$ python -q
>>> import numpy as np
>>> np.set_printoptions(suppress=True, linewidth=120)
>>> def tidy(a):
...     return np.round(a, 1) + 0
... 
>>> A = np.load("data.npy")
>>> A
array([[0, 0, 0, 0],
       [4, 2, 0, 4],
       [2, 1, 0, 2]])
>>> # columns 0 and 3 are equal
>>> tidy(np.trace(np.linalg.pinv(A) @ A))
np.float64(1.0)
>>> np.abs(np.diag(np.linalg.qr(A)[1])) > 1e-9
array([ True, False, False])
>>> try:
...     np.linalg.inv(A)
... except np.linalg.LinAlgError as e:
...     print("failed:", e)
... 
failed: Last 2 dimensions of the array must be square
>>> np.unique(A.round(6), axis=0).shape
(3, 4)
>>> np.linalg.lstsq(A[:-1].T, A[-1])[2]
np.int32(1)
>>> F = np.array([[-0.3, -0.2, 0.1],
...     [-1.0, -0.5, -0.9],
...     [-0.9, -0.3, -0.8],
...     [0.4, 0.1, 0.4],
...     [-1.0, -0.8, -0.4],
...     [-0.1, -0.2, 0.5],
...     [-0.8, -0.1, -0.7],
...     [1.0, 0.4, 0.9],
...     [-1.0, -0.8, -0.7],
...     [0.8, 0.1, 0.8],
...     [-0.9, -0.4, -0.8],
...     [-0.9, -0.4, -0.6],
...     [0.3, -0.4, 0.9],
...     [0.1, 0.2, -0.4],
...     [-0.5, -0.4, 0.5]])
>>> F
array([[-0.3, -0.2,  0.1],
       [-1. , -0.5, -0.9],
       [-0.9, -0.3, -0.8],
       [ 0.4,  0.1,  0.4],
       [-1. , -0.8, -0.4],
       [-0.1, -0.2,  0.5],
       [-0.8, -0.1, -0.7],
       [ 1. ,  0.4,  0.9],
       [-1. , -0.8, -0.7],
       [ 0.8,  0.1,  0.8],
       [-0.9, -0.4, -0.8],
       [-0.9, -0.4, -0.6],
       [ 0.3, -0.4,  0.9],
       [ 0.1,  0.2, -0.4],
       [-0.5, -0.4,  0.5]])
>>> Xc = F - F.mean(axis=0)
>>> vecs = np.linalg.svd(Xc)[2][:2]
>>> Y = Xc - Xc @ vecs.T @ vecs
>>> np.linalg.norm(Y, axis=1).round(6).argmax()
np.int64(14)
>>> tidy(np.cov(Xc @ vecs.T, rowvar=False))
array([[0.9, 0. ],
       [0. , 0.1]])
>>> tidy(Y.std(axis=0))
array([0.1, 0.1, 0. ])
>>> tidy(np.diag(vecs.T @ vecs))
array([0.6, 0.5, 0.9])
>>> Xc = F - F.mean(axis=0)
>>> Uu, s, vt = np.linalg.svd(Xc, full_matrices=False)
>>> tidy((s ** 2).sum() ** 2 / (s ** 4).sum())
np.float64(1.3)
>>> tidy(s)
array([3.6, 1.3, 0.4])
>>> np.searchsorted(np.cumsum(s ** 2) / (s ** 2).sum(), 0.9) + 1
np.int64(2)
>>> np.abs(Uu[:, 0]).argmax()
np.int64(7)
>>> tidy(Xc.mean(axis=0))
array([0., 0., 0.])
>>> K = np.array([[3, 0, 2],
...     [6, 1, 4],
...     [7, 3, 4],
...     [7, 5, 4],
...     [9, 7, 6],
...     [10, 8, 6],
...     [10, 9, 8],
...     [13, 11, 11],
...     [14, 11, 14],
...     [15, 13, 15],
...     [16, 14, 18],
...     [19, 14, 21],
...     [21, 17, 21],
...     [24, 17, 22],
...     [27, 19, 25]])
>>> def softmax(z):
...     e = np.exp(z - z.max(axis=-1, keepdims=True))
...     return e / e.sum(axis=-1, keepdims=True)
... 
>>> tidy(softmax(K[1]))
array([0.9, 0. , 0.1])
>>> att = K @ K.T / np.sqrt(3)
>>> tidy(softmax(att)[1] @ K)
array([27., 19., 25.])
>>> Xc = K - K.mean(axis=1)
Traceback (most recent call last):
  File "<python-input-32>", line 1, in <module>
    Xc = K - K.mean(axis=1)
         ~~^~~~~~~~~~~~~~~~
ValueError: operands could not be broadcast together with shapes (15,3) (15,) 
>>> Xc = K - K.mean(axis=0)
>>> Uu, s, vt = np.linalg.svd(Xc, full_matrices=False)
>>> np.searchsorted(np.cumsum(s ** 2) / (s ** 2).sum(), 0.9) + 1
np.int64(1)
>>> tidy(s)
array([44.6,  5.2,  4. ])
>>> np.abs(Uu[:, 0]).argmax()
np.int64(14)
>>> tidy(s ** 2 / (s ** 2).sum())
array([1., 0., 0.])
>>> tidy((s ** 2).sum() ** 2 / (s ** 4).sum())
np.float64(1.0)
>>> np.abs(vt[0]).argmax()
np.int64(2)
>>> (np.sign(Uu[:, 0]) == np.sign(Uu[0, 0])).astype(int)
array([1, 1, 1, 1, 1, 1, 1, 1, 0, 0, 0, 0, 0, 0, 0])
>>> w1 = np.array([[0, 3, 2, 0, 2], [0, 0, 1, 1, 1], [2, 0, 2, 2, 1]])
>>> coef = np.array([3, 1, 3, -2, 3])
>>> act = np.maximum(K @ w1 + coef, 0)
>>> (act > 0).mean(axis=0)
array([1., 1., 1., 1., 1.])
>>> cent = np.array([[0, 3, -1], [2, -2, -1], [0, 0, -3], [-1, 3, 2], [-1, 1, -3]])
>>> w1 @ cent
array([[  4,  -4, -15],
       [ -2,   4,  -4],
       [ -3,  13,  -7]])
>>> act @ cent
array([[   7,   18,  -85],
       [  11,   36, -148],
       [  11,   40, -171],
       [   7,   48, -179],
       [   5,   74, -231],
       [   7,   74, -250],
       [  -1,  104, -268],
       [  -2,  139, -342],
       [  -7,  174, -378],
       [ -10,  191, -408],
       [ -17,  230, -448],
       [ -14,  257, -514],
       [ -12,  261, -556],
       [  -3,  262, -608],
       [  -4,  297, -682]])
>>> (act @ cent).round(6).argmax(axis=1)
array([1, 1, 1, 1, 1, 1, 1, 1, 1, 1, 1, 1, 1, 1, 1])
>>> K[3] @ K[13]
np.int64(341)
>>> tidy(np.linalg.norm(K, "nuc"))
np.float64(101.9)
>>> np.linalg.norm(K, axis=1).argmax()
np.int64(14)
>>> tidy(np.linalg.norm(K) ** 2 / np.linalg.norm(K, 2) ** 2)
np.float64(1.0)
>>> tidy(np.linalg.norm(K[3], 1)), tidy(np.linalg.norm(K[3], np.inf))
(np.float64(16.0), np.float64(7.0))
>>> tidy(np.linalg.norm(K, 2))
np.float64(91.3)
>>> tidy(np.linalg.norm(K, 1)), tidy(np.linalg.norm(K, np.inf))
(np.float64(201.0), np.float64(71.0))
>>> Y = np.array([[-9], [6], [2], [3]])
>>> cent = np.array([[0, -2, -2]])
>>> E = Y @ cent
>>> E
array([[  0,  18,  18],
       [  0, -12, -12],
       [  0,  -4,  -4],
       [  0,  -6,  -6]])
>>> # looks like rank 1
>>> rng = np.random.default_rng(78)
>>> Y = E + rng.integers(-2, 3, (4, 1)) @ rng.integers(-2, 3, (1, 3))
>>> Y
array([[ -2,  18,  16],
       [  0, -12, -12],
       [  4,  -4,   0],
       [ -4,  -6, -10]])
>>> tidy(np.linalg.svd(Y - E, compute_uv=False))
array([8.5, 0. , 0. ])
>>> np.linalg.matrix_rank(Y - E, tol=1e-8)
np.int64(1)
>>> Y - E
array([[-2,  0, -2],
       [ 0,  0,  0],
       [ 4,  0,  4],
       [-4,  0, -4]])
>>> Uu, s, vt = np.linalg.svd(E)
>>> vecs = vt[:(s > 1e-8).sum()]
>>> x0 = E[3] + 5 * E[2] + rng.integers(2) * np.eye(3)[0]
>>> x0
array([  1., -26., -26.])
>>> tidy(vecs.T @ vecs)
array([[0. , 0. , 0. ],
       [0. , 0.5, 0.5],
       [0. , 0.5, 0.5]])
>>> np.linalg.matrix_rank(np.vstack([E, x0]))
np.int64(2)
>>> Uu, s = np.linalg.svd(E)
Traceback (most recent call last):
  File "<python-input-74>", line 1, in <module>
    Uu, s = np.linalg.svd(E)
    ^^^^^
ValueError: too many values to unpack (expected 2)
>>> Uu, s, vt = np.linalg.svd(E, full_matrices=False)
>>> np.allclose(Uu * s @ vt, E)
True
>>> np.abs(Uu[:, 0]).round(6).argmax()
np.int64(0)
>>> tidy(np.sqrt((s ** 2).sum())), tidy(np.linalg.norm(E))
(np.float64(32.2), np.float64(32.2))
>>> tidy(s / s[0])
array([1., 0., 0.])
>>> tidy(np.abs(vt[0]))
array([0. , 0.7, 0.7])
>>> cent = 20 * np.array([[-0.2, 1.8, -0.5], [-1.9, -0.5, -1.9]])
>>> idx = rng.integers(0, 2, 25)
>>> M = cent[idx] + rng.normal(size=(25, 3))
>>> tidy(M)
array([[ -2.6,  36.5,  -9.4],
       [ -3.7,  36.7, -10. ],
       [ -2.5,  36.1,  -8.9],
       [-37.9, -10.6, -38.6],
       [ -4.1,  35.7,  -9.1],
       [ -3.2,  35.2, -10.3],
       [ -3.8,  35.4,  -9.7],
       [ -4.5,  36.5, -10.4],
       [-36.1, -10.1, -38. ],
       [-37.1, -10.4, -38.4],
       [-37.7,  -8.6, -39. ],
       [-37.8, -10. , -37.6],
       [ -4. ,  36.7,  -9. ],
       [-37.9, -10.1, -37.1],
       [-37.1, -11.3, -37.9],
       [ -3.6,  37.6, -11.6],
       [-37.8, -10.8, -37.8],
       [-40.2,  -9.5, -36.3],
       [ -3.4,  36.5,  -9.6],
       [-35.7,  -9.9, -39.3],
       [-37.9,  -9.4, -37.4],
       [-37.5, -10.5, -37.8],
       [ -4.2,  34.6,  -9. ],
       [ -2.5,  36.8,  -8.1],
       [ -3.6,  37. , -10.6]])
>>> Xc = M - M.mean(axis=0)
>>> Uu, s, vt = np.linalg.svd(Xc, full_matrices=False)
>>> tidy(s ** 2 / (s ** 2).sum())
array([1., 0., 0.])
>>> tidy(vt[0] * np.sign(vt[0, np.abs(vt[0]).argmax()]))
array([0.5, 0.7, 0.4])
>>> (np.sign(Uu[:, 0]) == np.sign(Uu[0, 0])).astype(int)
array([1, 1, 1, 0, 1, 1, 1, 1, 0, 0, 0, 0, 1, 0, 0, 1, 0, 0, 1, 0, 0, 0, 1, 1, 1])
>>> tidy((s ** 2).sum() ** 2 / (s ** 4).sum())
np.float64(1.0)
>>> np.abs(Uu[:, 0]).argmax()
np.int64(3)
>>> np.searchsorted(np.cumsum(s ** 2) / (s ** 2).sum(), 0.9) + 1
np.int64(1)
>>> np.linalg.matrix_rank(Xc)
np.int64(3)
>>> tidy(Xc.mean(axis=0))
array([0., 0., 0.])
>>> idx = rng.permutation(3)
>>> Y = M[:, idx] * rng.choice([-1, 1], 3)
>>> tidy(Y)
array([[ -9.4,   2.6,  36.5],
       [-10. ,   3.7,  36.7],
       [ -8.9,   2.5,  36.1],
       [-38.6,  37.9, -10.6],
       [ -9.1,   4.1,  35.7],
       [-10.3,   3.2,  35.2],
       [ -9.7,   3.8,  35.4],
       [-10.4,   4.5,  36.5],
       [-38. ,  36.1, -10.1],
       [-38.4,  37.1, -10.4],
       [-39. ,  37.7,  -8.6],
       [-37.6,  37.8, -10. ],
       [ -9. ,   4. ,  36.7],
       [-37.1,  37.9, -10.1],
       [-37.9,  37.1, -11.3],
       [-11.6,   3.6,  37.6],
       [-37.8,  37.8, -10.8],
       [-36.3,  40.2,  -9.5],
       [ -9.6,   3.4,  36.5],
       [-39.3,  35.7,  -9.9],
       [-37.4,  37.9,  -9.4],
       [-37.8,  37.5, -10.5],
       [ -9. ,   4.2,  34.6],
       [ -8.1,   2.5,  36.8],
       [-10.6,   3.6,  37. ]])
>>> Uu, _, vt = np.linalg.svd(M.T @ Y)
>>> tidy(Uu @ vt)
array([[ 0., -1.,  0.],
       [ 0.,  0.,  1.],
       [ 1.,  0.,  0.]])
>>> tidy(np.linalg.lstsq(M, Y)[0])
array([[ 0., -1.,  0.],
       [ 0.,  0.,  1.],
       [ 1.,  0.,  0.]])
>>> idx
array([2, 0, 1])
>>> G = np.cov(M, rowvar=False)
>>> tidy(G)
array([[301.9, 410. , 249.9],
       [410. , 559. , 340.4],
       [249.9, 340.4, 208.4]])
>>> tidy(np.corrcoef(M[:, 1], M[:, 0])[0, 1])
np.float64(1.0)
>>> tidy(np.median(M, axis=0))
array([ -4.5,  34.6, -11.6])
>>> tidy(np.corrcoef(M.T))
array([[1., 1., 1.],
       [1., 1., 1.],
       [1., 1., 1.]])
>>> np.argsort(-M.std(axis=0).round(6), kind="stable")
array([1, 0, 2])
>>> np.argwhere(np.triu(np.abs(np.corrcoef(M.T)) > 0.8, 1))
array([[0, 1],
       [0, 2],
       [1, 2]])
>>> X = np.array([[-0.1, -0.3, 0.3],
...     [-1.0, -0.9, 1.3],
...     [-2.2, -1.5, 1.1],
...     [-0.4, 1.0, -0.5],
...     [-0.7, -0.3, -0.8],
...     [1.1, -0.6, -1.0],
...     [-0.1, 1.1, 0.5],
...     [-0.1, 0.4, 1.1],
...     [-0.7, -1.2, 0.2],
...     [-0.2, 0.6, 0.2],
...     [0.6, 0.0, -0.1],
...     [1.2, 1.3, 0.7],
...     [-0.2, 0.2, -0.4],
...     [-0.9, -1.1, -0.3],
...     [0.4, -0.2, -0.3],
...     [0.4, -0.4, -1.0],
...     [0.2, 0.4, 0.3],
...     [-0.1, -2.0, 0.1],
...     [-0.5, 0.2, 0.5],
...     [0.1, 1.1, -1.1],
...     [-0.8, -1.5, 0.5],
...     [0.8, 0.6, 0.0],
...     [-2.7, -0.1, -0.3],
...     [1.5, 0.5, 0.0],
...     [-1.0, 0.3, 1.3],
...     [-0.9, -1.5, 0.6],
...     [-0.3, -0.5, 0.5]])
>>> X[7] *= 3
>>> tidy(X)
array([[-0.1, -0.3,  0.3],
       [-1. , -0.9,  1.3],
       [-2.2, -1.5,  1.1],
       [-0.4,  1. , -0.5],
       [-0.7, -0.3, -0.8],
       [ 1.1, -0.6, -1. ],
       [-0.1,  1.1,  0.5],
       [-0.3,  1.2,  3.3],
       [-0.7, -1.2,  0.2],
       [-0.2,  0.6,  0.2],
       [ 0.6,  0. , -0.1],
       [ 1.2,  1.3,  0.7],
       [-0.2,  0.2, -0.4],
       [-0.9, -1.1, -0.3],
       [ 0.4, -0.2, -0.3],
       [ 0.4, -0.4, -1. ],
       [ 0.2,  0.4,  0.3],
       [-0.1, -2. ,  0.1],
       [-0.5,  0.2,  0.5],
       [ 0.1,  1.1, -1.1],
       [-0.8, -1.5,  0.5],
       [ 0.8,  0.6,  0. ],
       [-2.7, -0.1, -0.3],
       [ 1.5,  0.5,  0. ],
       [-1. ,  0.3,  1.3],
       [-0.9, -1.5,  0.6],
       [-0.3, -0.5,  0.5]])
>>> Xc = X - X.mean(axis=1)
Traceback (most recent call last):
  File "<python-input-112>", line 1, in <module>
    Xc = X - X.mean(axis=1)
         ~~^~~~~~~~~~~~~~~~
ValueError: operands could not be broadcast together with shapes (27,3) (27,) 
>>> Xc = X - X.mean(axis=0)
>>> Uu, s, vt = np.linalg.svd(Xc, full_matrices=False)
>>> (np.sign(Uu[:, 0]) == np.sign(Uu[0, 0])).astype(int)
array([1, 1, 1, 0, 1, 0, 0, 0, 1, 0, 0, 0, 0, 1, 0, 0, 0, 1, 1, 0, 1, 0, 1, 0, 1, 1, 1])
>>> np.searchsorted(np.cumsum(s ** 2) / (s ** 2).sum(), 0.9) + 1
np.int64(3)
>>> tidy(Xc.mean(axis=0))
array([0., 0., 0.])
>>> np.abs(Uu[:, 0]).argmax()
np.int64(2)
